$ python -q
>>> import numpy as np
>>> from numpy import linalg as LA
>>> np.set_printoptions(suppress=True, linewidth=200)
>>> def rd(a):
...     return np.round(a, 2) + 0
... 
>>> M = np.array([[-6.99, 121.03, 4.01, 12.03],
...     [-17.94, -140.99, 11.99, -38.0],
...     [36.98, 81.04, -23.0, 23.01],
...     [-25.0, 79.01, 13.04, 58.98],
...     [13.02, 107.99, -8.0, 9.98],
...     [56.02, -25.03, -33.03, -20.99],
...     [-42.02, -21.97, 25.05, 7.0],
...     [-3.02, -63.03, 3.01, -34.99],
...     [33.0, 31.02, -22.01, 57.98]])
>>> Uu, sig, vt = LA.svd(M)
>>> rd(sig)
array([267.42, 105.75,  69.18,   0.03])
>>> np.argmax(sig[:-1] / (sig[1:] + 1e-6)) + 1
np.int64(3)
>>> other = Uu[:, :3] @ np.diag(sig[:3]) @ vt[:3]
>>> rd(LA.norm(M - other, 2)), rd(sig[3])
(np.float64(0.03), np.float64(0.03))
>>> rd(np.abs(M - other).max())
np.float64(0.02)
>>> print(rd(other))
[[  -6.99  121.03    4.     12.03]
 [ -17.95 -140.99   11.97  -38.  ]
 [  36.98   81.04  -23.     23.01]
 [ -25.01   79.01   13.03   58.98]
 [  13.01  107.99   -8.01    9.98]
 [  56.01  -25.03  -33.04  -20.99]
 [ -42.03  -21.97   25.04    7.  ]
 [  -3.02  -63.03    3.01  -34.99]
 [  33.     31.02  -22.01   57.98]]
>>> rd(LA.norm(M - other) / LA.norm(M))
np.float64(0.0)
>>> LA.matrix_rank(M, rtol=0.05)
np.int64(3)
>>> Uu, sig, vt = LA.svd(M, full_matrices=False)
>>> print((sig > 1e-8).sum())
4
>>> rd(np.sqrt((sig ** 2).sum())), rd(LA.norm(M))
(np.float64(295.78), np.float64(295.78))
>>> print(rd(Uu.T @ M @ vt.T))
[[267.42   0.     0.     0.  ]
 [  0.   105.75   0.     0.  ]
 [  0.     0.    69.18   0.  ]
 [  0.     0.     0.     0.03]]
>>> Uu.shape, sig.shape, vt.shape
((9, 4), (4,), (4, 4))
>>> rd(Uu.T @ Uu)
array([[1., 0., 0., 0.],
       [0., 1., 0., 0.],
       [0., 0., 1., 0.],
       [0., 0., 0., 1.]])
